$ python -q
>>> import numpy as np
>>> np.set_printoptions(precision=1, suppress=True, linewidth=120, floatmode="fixed")
>>> arr = np.array([[0, 0, 0], [0, 1, 0], [1, 3, 0]])
>>> Uu, sig, vt = np.linalg.svd(arr)
>>> evecs = vt[:(sig > 1e-8).sum()]
>>> rng = np.random.default_rng(7588)
>>> x0 = arr[0] + 4 * arr[1] + rng.integers(2) * np.eye(3)[0]
>>> x0
array([0.0, 4.0, 0.0])
>>> round(np.linalg.norm(x0 - evecs.T @ evecs @ x0), 1)
np.float64(0.0)
>>> np.diag(evecs.T @ evecs)
array([1.0, 1.0, 0.0])
>>> np.round(evecs.T @ evecs, 1) + 0
array([[1.0, 0.0, 0.0],
       [0.0, 1.0, 0.0],
       [0.0, 0.0, 0.0]])
>>> np.allclose(evecs.T @ evecs @ x0, x0)
True
>>> np.round(np.linalg.norm(arr[2] - arr[0]), 1)
np.float64(3.2)
>>> np.round(np.linalg.norm(arr, "nuc"), 1)
np.float64(3.6)
>>> np.linalg.cond(arr) > 100
np.True_
>>> [round(float(x), 1) for x in np.linalg.svd(arr, compute_uv=False)[:3]]
[3.3, 0.3, 0.0]
>>> round(float(np.trace(np.linalg.pinv(arr) @ arr)), 1)
2.0
>>> np.allclose(arr[:-1].T @ np.linalg.lstsq(arr[:-1].T, arr[-1])[0], arr[-1])
False
>>> Uu, sig, vt = np.linalg.svd(arr)
>>> sig
array([3.3, 0.3, 0.0])
>>> Y = Uu[:, :2] @ np.diag(sig[:2]) @ vt[:2]
>>> Y.round(1) + 0
array([[0.0, 0.0, 0.0],
       [0.0, 1.0, 0.0],
       [1.0, 3.0, 0.0]])
>>> np.round(np.linalg.norm(arr - Y, 2), 1), sig[2]
(np.float64(0.0), np.float64(0.0))
>>> np.linalg.matrix_rank(Y)
np.int64(2)
>>> round(np.linalg.norm(arr - Y) / np.linalg.norm(arr), 1)
np.float64(0.0)
>>> np.round(np.abs(arr - Y).max(), 1)
np.float64(0.0)
>>> J = np.load("data.npy")
>>> J
array([[0.5, 0.5],
       [0.0, 1.0]])
>>> Q, Rm = np.linalg.qr(J)
>>> np.abs(np.diag(Rm))
array([0.5, 1.0])
>>> Rm
array([[0.5, 0.5],
       [0.0, 1.0]])
>>> Q.shape, Rm.shape
((2, 2), (2, 2))
>>> Q
array([[ 1.0,  0.0],
       [-0.0,  1.0]])
>>> np.trace(Q @ Q.T)
np.float64(2.0)
>>> np.allclose(Rm.T @ Rm, J.T @ J)
True
>>> u = np.array([8, 4])
>>> Y = Rm + np.outer(u, np.eye(2)[0])
>>> np.linalg.matrix_rank(Y - Rm)
np.int64(1)
>>> Y
array([[8.5, 0.5],
       [4.0, 1.0]])
>>> round(float(np.linalg.det(Y) / np.linalg.det(Rm)), 1), round(1 + np.linalg.solve(Rm, u)[0], 1)
(13.0, np.float64(13.0))
>>> round(float(np.linalg.det(2 * J)), 1), round(np.linalg.det(J), 1)
(2.0, np.float64(0.5))
>>> round(np.linalg.det(J[::-1]), 1)
np.float64(-0.5)
>>> round(np.linalg.det(J.T), 1)
np.float64(0.5)
>>> rk = np.linalg.matrix_rank(arr)
>>> rk
np.int64(2)
>>> N = np.linalg.svd(arr)[2][rk:].T
>>> np.linalg.matrix_rank(arr.T @ arr), np.linalg.matrix_rank(arr @ arr.T)
(np.int64(2), np.int64(2))
>>> N[:, 0] / N[np.abs(N[:, 0]).round(6).argmax(), 0]
array([0.0, 0.0, 1.0])
>>> N @ N.T
array([[0.0, 0.0, 0.0],
       [0.0, 0.0, 0.0],
       [0.0, 0.0, 1.0]])
>>> arr @ N
array([[0.0],
       [0.0],
       [0.0]])
>>> np.allclose(arr @ N, 0)
True
>>> mat = np.load("out13.npy")
>>> mat
array([[ 2,  0,  2],
       [ 1,  2,  2],
       [-1,  4,  4],
       [ 1,  5,  6],
       [-1,  5,  4],
       [ 0,  5,  6],
       [-1,  4,  5],
       [-3,  5,  5],
       [-4,  6,  3],
       [-6,  8,  2],
       [-6,  6,  1],
       [-4,  4,  1],
       [-2,  4,  2],
       [-2,  6,  1],
       [-4,  7,  0],
       [-3,  6,  0],
       [-1,  4,  1],
       [ 0,  5,  2],
       [ 2,  5,  3],
       [ 1,  7,  5],
       [ 3,  5,  4],
       [ 4,  3,  2]])
>>> Y = mat / np.linalg.norm(mat, axis=1, keepdims=True)
>>> C2 = Y @ Y.T
>>> np.linalg.norm(Y, axis=1)
array([1.0, 1.0, 1.0, 1.0, 1.0, 1.0, 1.0, 1.0, 1.0, 1.0, 1.0, 1.0, 1.0, 1.0, 1.0, 1.0, 1.0, 1.0, 1.0, 1.0, 1.0, 1.0])
>>> (C2 - 2 * np.eye(22)).round(6).argmax(axis=1)
array([21, 20,  4,  5,  2,  3,  2,  2, 12, 11, 11, 10,  8, 16, 15, 14, 13, 19, 20, 18,  1, 20])
>>> Y = np.c_[mat[:, :1] @ np.array([[-2]]), np.array([3, 6, 5, 4, 6, 3, 2, 9, 1, 4, 5, 6, 1, 6, 1, 4, 1, 4, 1, 4, 0, 0])]
>>> Y
array([[-4,  3],
       [-2,  6],
       [ 2,  5],
       [-2,  4],
       [ 2,  6],
       [ 0,  3],
       [ 2,  2],
       [ 6,  9],
       [ 8,  1],
       [12,  4],
       [12,  5],
       [ 8,  6],
       [ 4,  1],
       [ 4,  6],
       [ 8,  1],
       [ 6,  4],
       [ 2,  1],
       [ 0,  4],
       [-4,  1],
       [-2,  4],
       [-6,  0],
       [-8,  0]])
>>> np.linalg.norm(np.linalg.qr(mat)[0].T @ Y, axis=0) ** 2 / ((Y ** 2).sum(axis=0) + 1e-12)
array([1.0, 0.7])
>>> Q, evecs = np.linalg.qr(Y[:, :1])[0], np.linalg.qr(Y[:, 1:])[0]
>>> sig = np.linalg.svd(Q.T @ evecs, compute_uv=False)
>>> (sig > 0.9).sum()
np.int64(0)
>>> J @ np.ones(2)
array([1.0, 1.0])
>>> np.sort(np.abs(np.linalg.eigvals(J)))[::-1]
array([1.0, 0.5])
>>> pr = np.eye(2)[0]
>>> for _ in range(6):
...     pr = pr @ J
...     print(pr.round(1))
... 
[0.5 0.5]
[0.2 0.8]
[0.1 0.9]
[0.1 0.9]
[0.0 1.0]
[0.0 1.0]
>>> th = np.radians(61)
>>> Rm = np.eye(3)
>>> Rm[0, 0] = Rm[1, 1] = np.cos(th)
>>> Rm[0, 1], Rm[1, 0] = -np.sin(th), np.sin(th)
>>> Rm
array([[ 0.5, -0.9,  0.0],
       [ 0.9,  0.5,  0.0],
       [ 0.0,  0.0,  1.0]])
>>> Y = mat @ Rm.T
>>> np.abs(Y - mat).max(axis=0)
array([6.6, 9.4, 0.0])
>>> np.allclose(mat @ mat.T, Y @ Y.T)
True
>>> A = np.array([[3, 4], [0, 4]])
>>> x0 = np.array([1, -3])
>>> rhs = A @ x0
>>> c, lr = np.zeros(2), 1 / np.linalg.norm(A, 2) ** 2
>>> for i in range(15):
...     c -= lr * A.T @ (A @ c - rhs)
...     if i % 5 == 0: print(i, round(np.linalg.norm(A @ c - rhs), 1))
... 
0 3.7
5 2.1
10 1.2
>>> c
array([ 0.6, -2.8])
>>> round(np.linalg.cond(A), 1)
np.float64(3.1)
>>> Q, _ = np.linalg.qr(np.array([[-2.0, 0.8], [-0.8, -0.1], [0.7, -0.9]]))
>>> X = Q @ Q.T
>>> X
array([[ 0.8,  0.3, -0.2],
       [ 0.3,  0.5,  0.4],
       [-0.2,  0.4,  0.8]])
>>> w, evecs = np.linalg.eigh(X)
>>> x0 = np.array([8, 7, 5])
>>> evecs * np.abs(w) @ evecs.T
array([[ 0.8,  0.3, -0.2],
       [ 0.3,  0.5,  0.4],
       [-0.2,  0.4,  0.8]])
>>> evecs * np.maximum(w, 0) @ evecs.T
array([[ 0.8,  0.3, -0.2],
       [ 0.3,  0.5,  0.4],
       [-0.2,  0.4,  0.8]])
>>> round(x0 @ X @ x0 / (x0 @ x0), 1), np.round(w[0], 1), round(float(w[-1]), 1)
(np.float64(1.0), np.float64(0.0), 1.0)
>>> np.linalg.eigvalsh(X[1:, 1:])
array([0.2, 1.0])
>>> np.round(np.abs(X).sum(axis=1).max(), 1), np.round(np.abs(w).max(), 1)
(np.float64(1.4), np.float64(1.0))
>>> w, evecs = np.linalg.eigh(X)
>>> evecs @ np.diag(w) @ evecs.T
array([[ 0.8,  0.3, -0.2],
       [ 0.3,  0.5,  0.4],
       [-0.2,  0.4,  0.8]])
>>> w.round(1) + 0
array([0.0, 1.0, 1.0])
>>> np.round(np.linalg.svd(X, compute_uv=False), 1) + 0
array([1.0, 1.0, 0.0])
